$ python -q
>>> import numpy as np
>>> from numpy import linalg as LA
>>> np.set_printoptions(suppress=True, linewidth=200)
>>> def rnd(a):
...     return np.round(a, 3) + 0
... 
>>> K = np.load("run18.npy")
>>> K
array([[-2.01,  1.44,  2.04,  1.71,  1.5 ,  4.77, -1.53, -2.25],
       [ 3.32, -3.09, -2.68, -3.  , -2.23, -8.28,  2.22,  3.66],
       [-0.44, -1.04,  1.76,  0.04,  0.8 ,  0.28, -0.92, -0.6 ],
       [ 1.6 , -1.79, -1.  , -1.52, -0.97, -4.16,  0.94,  1.74],
       [ 0.58, -0.28, -0.72, -0.46, -0.48, -1.3 ,  0.5 ,  0.66],
       [ 2.01, -3.71,  0.16, -2.27, -0.71, -6.05,  0.55,  2.07],
       [-0.03,  3.85, -3.68,  0.97, -1.31,  2.23,  1.63,  0.27],
       [-1.9 ,  3.97, -0.6 ,  2.26,  0.51,  5.98, -0.32, -1.92],
       [-1.03, -0.99,  2.72,  0.45,  1.37,  1.47, -1.53, -1.29]])
>>> # looks like rank 2
>>> Uu, s, Vt = LA.svd(K)
>>> print(np.argmax(s[:-1] / (s[1:] + 1e-6)) + 1)
2
>>> rnd(s)
array([18.297,  8.151,  0.   ,  0.   ,  0.   ,  0.   ,  0.   ,  0.   ])
>>> other = Uu[:, :2] @ np.diag(s[:2]) @ Vt[:2]
>>> LA.matrix_rank(other)
np.int64(2)
>>> print(rnd(np.abs(K - other).max()))
0.0
>>> print(rnd(other))
[[-2.01  1.44  2.04  1.71  1.5   4.77 -1.53 -2.25]
 [ 3.32 -3.09 -2.68 -3.   -2.23 -8.28  2.22  3.66]
 [-0.44 -1.04  1.76  0.04  0.8   0.28 -0.92 -0.6 ]
 [ 1.6  -1.79 -1.   -1.52 -0.97 -4.16  0.94  1.74]
 [ 0.58 -0.28 -0.72 -0.46 -0.48 -1.3   0.5   0.66]
 [ 2.01 -3.71  0.16 -2.27 -0.71 -6.05  0.55  2.07]
 [-0.03  3.85 -3.68  0.97 -1.31  2.23  1.63  0.27]
 [-1.9   3.97 -0.6   2.26  0.51  5.98 -0.32 -1.92]
 [-1.03 -0.99  2.72  0.45  1.37  1.47 -1.53 -1.29]]
>>> theta = np.radians(45)
>>> Rm = np.eye(8)
>>> Rm[0, 0] = Rm[3, 3] = np.cos(theta)
>>> Rm[0, 3], Rm[3, 0] = -np.sin(theta), np.sin(theta)
>>> print(rnd(Rm))
[[ 0.707  0.     0.    -0.707  0.     0.     0.     0.   ]
 [ 0.     1.     0.     0.     0.     0.     0.     0.   ]
 [ 0.     0.     1.     0.     0.     0.     0.     0.   ]
 [ 0.707  0.     0.     0.707  0.     0.     0.     0.   ]
 [ 0.     0.     0.     0.     1.     0.     0.     0.   ]
 [ 0.     0.     0.     0.     0.     1.     0.     0.   ]
 [ 0.     0.     0.     0.     0.     0.     1.     0.   ]
 [ 0.     0.     0.     0.     0.     0.     0.     1.   ]]
>>> other = K @ Rm.T
>>> print(np.allclose(K @ K.T, other @ other.T))
True
>>> rnd(LA.svd(K, compute_uv=False)), rnd(LA.svd(other, compute_uv=False))
(array([18.297,  8.151,  0.   ,  0.   ,  0.   ,  0.   ,  0.   ,  0.   ]), array([18.297,  8.151,  0.   ,  0.   ,  0.   ,  0.   ,  0.   ,  0.   ]))
>>> rnd(LA.det(Rm)), rnd(np.trace(Rm))
(np.float64(1.0), np.float64(7.414))
>>> rng = np.random.default_rng(52)
>>> lab = rng.permutation(8)
>>> other = Rm[:, lab] * rng.choice([-1, 1], 8)
>>> rnd(other)
array([[ 0.   ,  0.   , -0.707,  0.   ,  0.   ,  0.   , -0.707,  0.   ],
       [ 0.   ,  0.   ,  0.   , -1.   ,  0.   ,  0.   ,  0.   ,  0.   ],
       [ 0.   , -1.   ,  0.   ,  0.   ,  0.   ,  0.   ,  0.   ,  0.   ],
       [ 0.   ,  0.   ,  0.707,  0.   ,  0.   ,  0.   , -0.707,  0.   ],
       [-1.   ,  0.   ,  0.   ,  0.   ,  0.   ,  0.   ,  0.   ,  0.   ],
       [ 0.   ,  0.   ,  0.   ,  0.   ,  0.   ,  1.   ,  0.   ,  0.   ],
       [ 0.   ,  0.   ,  0.   ,  0.   ,  1.   ,  0.   ,  0.   ,  0.   ],
       [ 0.   ,  0.   ,  0.   ,  0.   ,  0.   ,  0.   ,  0.   , -1.   ]])
>>> Uu, _, Vt = LA.svd(Rm.T @ other)
>>> lab
array([4, 2, 3, 1, 6, 5, 0, 7])
>>> print(rnd(Uu @ Vt))
[[ 0.  0.  0.  0.  0.  0. -1.  0.]
 [ 0.  0.  0. -1.  0.  0.  0.  0.]
 [ 0. -1.  0.  0.  0.  0.  0.  0.]
 [ 0.  0.  1.  0.  0.  0.  0.  0.]
 [-1.  0.  0.  0.  0.  0.  0.  0.]
 [ 0.  0.  0.  0.  0.  1.  0.  0.]
 [ 0.  0.  0.  0.  1.  0.  0.  0.]
 [ 0.  0.  0.  0.  0.  0.  0. -1.]]
>>> data = np.load("a.npy")
>>> data
array([[0., 1., 1., 1., 1., 1., 1.],
       [1., 0., 1., 1., 1., 1., 1.],
       [1., 1., 0., 1., 1., 1., 1.],
       [1., 1., 1., 0., 1., 1., 1.],
       [1., 1., 1., 1., 0., 1., 1.],
       [1., 1., 1., 1., 1., 0., 1.],
       [1., 1., 1., 1., 1., 1., 0.]])
>>> # equal to its transpose
>>> data @ (-1.0) ** np.arange(7)
array([0., 2., 0., 2., 0., 2., 0.])
>>> print(rnd(np.fft.fft(data[0])))
[ 6.+0.j -1.+0.j -1.+0.j -1.+0.j -1.+0.j -1.+0.j -1.+0.j]
>>> np.allclose(data @ data.T, data.T @ data)
True
>>> rnd(np.sort(np.abs(np.fft.fft(data[0])))), rnd(np.sort(LA.svd(data, compute_uv=False)))
(array([1., 1., 1., 1., 1., 1., 6.]), array([1., 1., 1., 1., 1., 1., 6.]))
>>> Uu, s = LA.svd(data)
Traceback (most recent call last):
  File "<python-input-37>", line 1, in <module>
    Uu, s = LA.svd(data)
    ^^^^^
ValueError: too many values to unpack (expected 2)
>>> Uu, s, Vt = LA.svd(data, full_matrices=False)
>>> print(rnd(s))
[6. 1. 1. 1. 1. 1. 1.]
>>> rnd(np.cumsum(s ** 2) / np.sum(s ** 2))
array([0.857, 0.881, 0.905, 0.929, 0.952, 0.976, 1.   ])
>>> other = np.array([[9, 1], [0, 7], [4, 1], [5, 3], [2, 3], [8, 2], [8, 2]])
>>> np.einsum("ik,kj->ij", data, other)
array([[27., 18.],
       [36., 12.],
       [32., 18.],
       [31., 16.],
       [34., 16.],
       [28., 17.],
       [28., 17.]])
>>> np.einsum("ij->j", data)
array([6., 6., 6., 6., 6., 6., 6.])
>>> print(np.einsum("ij,ij->i", data, data))
[6. 6. 6. 6. 6. 6. 6.]
>>> np.vstack([data, other.T]).shape
(9, 7)
>>> LA.matrix_rank(np.vstack([data, other.T]))
np.int64(7)
>>> other @ data
Traceback (most recent call last):
  File "<python-input-47>", line 1, in <module>
    other @ data
    ~~~~~~^~~~~~
ValueError: matmul: Input operand 1 has a mismatch in its core dimension 0, with gufunc signature (n?,k),(k,m?)->(n?,m?) (size 7 is different from 2)
>>> vals, vecs = LA.eigvalsh(data)
Traceback (most recent call last):
  File "<python-input-48>", line 1, in <module>
    vals, vecs = LA.eigvalsh(data)
    ^^^^^^^^^^
ValueError: too many values to unpack (expected 2)
>>> vals, vecs = LA.eigh(data)
>>> rnd(vecs @ np.diag(vals) @ vecs.T)
array([[0., 1., 1., 1., 1., 1., 1.],
       [1., 0., 1., 1., 1., 1., 1.],
       [1., 1., 0., 1., 1., 1., 1.],
       [1., 1., 1., 0., 1., 1., 1.],
       [1., 1., 1., 1., 0., 1., 1.],
       [1., 1., 1., 1., 1., 0., 1.],
       [1., 1., 1., 1., 1., 1., 0.]])
>>> print(rnd(np.abs(vecs[:, -1])))
[0.378 0.378 0.378 0.378 0.378 0.378 0.378]
>>> print(rnd(vecs.T @ vecs))
[[1. 0. 0. 0. 0. 0. 0.]
 [0. 1. 0. 0. 0. 0. 0.]
 [0. 0. 1. 0. 0. 0. 0.]
 [0. 0. 0. 1. 0. 0. 0.]
 [0. 0. 0. 0. 1. 0. 0.]
 [0. 0. 0. 0. 0. 1. 0.]
 [0. 0. 0. 0. 0. 0. 1.]]
>>> Q, Rm = LA.qr(data)
>>> rnd(Q.T @ Q)
array([[1., 0., 0., 0., 0., 0., 0.],
       [0., 1., 0., 0., 0., 0., 0.],
       [0., 0., 1., 0., 0., 0., 0.],
       [0., 0., 0., 1., 0., 0., 0.],
       [0., 0., 0., 0., 1., 0., 0.],
       [0., 0., 0., 0., 0., 1., 0.],
       [0., 0., 0., 0., 0., 0., 1.]])
>>> Q.shape, Rm.shape
((7, 7), (7, 7))
>>> rnd(np.abs(np.diag(Rm)))
array([2.449, 1.354, 1.206, 1.146, 1.113, 1.092, 1.078])
>>> rnd(abs(Rm[0, 0])), rnd(LA.norm(data[:, 0]))
(np.float64(2.449), np.float64(2.449))
>>> print(np.allclose(Rm.T @ Rm, data.T @ data))
True
>>> np.trace(Q @ Q.T)
np.float64(7.0)
>>> rnd(Rm)
array([[-2.449, -2.041, -2.041, -2.041, -2.041, -2.041, -2.041],
       [ 0.   ,  1.354,  0.615,  0.615,  0.615,  0.615,  0.615],
       [ 0.   ,  0.   ,  1.206,  0.377,  0.377,  0.377,  0.377],
       [ 0.   ,  0.   ,  0.   ,  1.146,  0.273,  0.273,  0.273],
       [ 0.   ,  0.   ,  0.   ,  0.   ,  1.113,  0.214,  0.214],
       [ 0.   ,  0.   ,  0.   ,  0.   ,  0.   ,  1.092,  0.176],
       [ 0.   ,  0.   ,  0.   ,  0.   ,  0.   ,  0.   , -1.078]])
>>> A = np.array([[2.1, 3.0, -1.0], [2.0, 1.1, 2.0], [2.0, 3.0, -0.9]])
>>> Uu, s, Vt = LA.svd(A)
>>> np.argmax(s[:-1] / (s[1:] + 1e-6)) + 1
np.int64(2)
>>> print(rnd(s))
[5.567 2.536 0.076]
>>> other = Uu[:, :2] @ np.diag(s[:2]) @ Vt[:2]
>>> rnd(other)
array([[ 2.062,  3.032, -0.98 ],
       [ 1.999,  1.101,  2.   ],
       [ 2.039,  2.967, -0.921]])
>>> rnd(LA.norm(A - other, 2)), rnd(s[2])
(np.float64(0.076), np.float64(0.076))
>>> LA.matrix_rank(other)
np.int64(2)
>>> LA.matrix_rank(A, rtol=0.05)
np.int64(2)
>>> other = A / np.sqrt((A ** 2).mean(axis=1, keepdims=True))
>>> rnd(other[2])
array([ 0.932,  1.398, -0.419])
>>> LA.matrix_rank(A - A.mean(axis=1, keepdims=True))
np.int64(2)
>>> lab = rng.permutation(3)
>>> other = A[:, lab] * rng.choice([-1, 1], 3)
>>> other
array([[ 1. ,  2.1,  3. ],
       [-2. ,  2. ,  1.1],
       [ 0.9,  2. ,  3. ]])
>>> Uu, _, Vt = LA.svd(A.T @ other)
>>> lab
array([2, 0, 1])
>>> rnd(Uu @ Vt)
array([[ 0.,  1.,  0.],
       [ 0.,  0.,  1.],
       [-1.,  0.,  0.]])
>>> vals, vecs = LA.eig(A)
>>> rnd(np.prod(vals))
np.float64(-1.079)
>>> rnd(A @ vecs[:, 0] - vals[0] * vecs[:, 0])
array([0., 0., 0.])
>>> rnd(vals)
array([ 4.564,  0.1  , -2.364])
>>> W0 = np.array([[1, 0, 0, 0, -5],
...     [0, -3, 4, 1, 0],
...     [0, 4, 4, -1, 0],
...     [0, 0, 5, -5, 0],
...     [1, 0, 0, 0, 1]])
>>> # 2 groups of indices that never mix
>>> np.kron(np.eye(2, dtype=int), W0)
array([[ 1,  0,  0,  0, -5,  0,  0,  0,  0,  0],
       [ 0, -3,  4,  1,  0,  0,  0,  0,  0,  0],
       [ 0,  4,  4, -1,  0,  0,  0,  0,  0,  0],
       [ 0,  0,  5, -5,  0,  0,  0,  0,  0,  0],
       [ 1,  0,  0,  0,  1,  0,  0,  0,  0,  0],
       [ 0,  0,  0,  0,  0,  1,  0,  0,  0, -5],
       [ 0,  0,  0,  0,  0,  0, -3,  4,  1,  0],
       [ 0,  0,  0,  0,  0,  0,  4,  4, -1,  0],
       [ 0,  0,  0,  0,  0,  0,  0,  5, -5,  0],
       [ 0,  0,  0,  0,  0,  1,  0,  0,  0,  1]])
>>> print(rnd(LA.eigvals(W0)))
[ 1.   +2.236j  1.   -2.236j  5.607+0.j    -4.803+1.67j  -4.803-1.67j ]
>>> rnd(np.poly(W0))
array([   1.,    2.,  -30.,  -65.,  122., -870.])
>>> rnd(LA.det(W0.T))
np.float64(870.0)
>>> print(rnd(LA.det(2 * W0)), rnd(LA.det(W0)))
27840.0 870.0
>>> np.einsum("ii->", W0)
np.int64(-2)
>>> print(rnd(LA.norm(W0[2] - W0[3])))
5.745
>>> rnd(LA.norm(W0, 1)), rnd(LA.norm(W0, np.inf))
(np.float64(13.0), np.float64(10.0))
>>> rnd(LA.norm(W0, 2))
np.float64(8.496)
>>> rnd(LA.norm(W0, axis=1))
array([5.099, 5.099, 5.745, 7.071, 1.414])
>>> rnd(LA.norm(W0) ** 2 / LA.norm(W0, 2) ** 2)
np.float64(1.898)
>>> rnd(LA.norm(W0[2], 1)), rnd(LA.norm(W0[2], np.inf))
(np.float64(9.0), np.float64(4.0))
>>> rnd(LA.norm(W0, "nuc"))
np.float64(23.244)
>>> W0[2] @ W0[3]
np.int64(25)
>>> E = np.load("x.npy")
>>> E
array([[ 0.05, -0.05,  0.15, -0.15],
       [-0.05,  0.05, -0.15,  0.15],
       [ 0.15, -0.15,  0.45, -0.45],
       [-0.15,  0.15, -0.45,  0.45]])
>>> Uu, s, Vt = LA.svd(E)
>>> rnd(s)
array([1., 0., 0., 0.])
>>> other = Uu[:, :1] @ np.diag(s[:1]) @ Vt[:1]
>>> rnd(other)
array([[ 0.05, -0.05,  0.15, -0.15],
       [-0.05,  0.05, -0.15,  0.15],
       [ 0.15, -0.15,  0.45, -0.45],
       [-0.15,  0.15, -0.45,  0.45]])
>>> LA.matrix_rank(E, rtol=0.05)
np.int64(1)
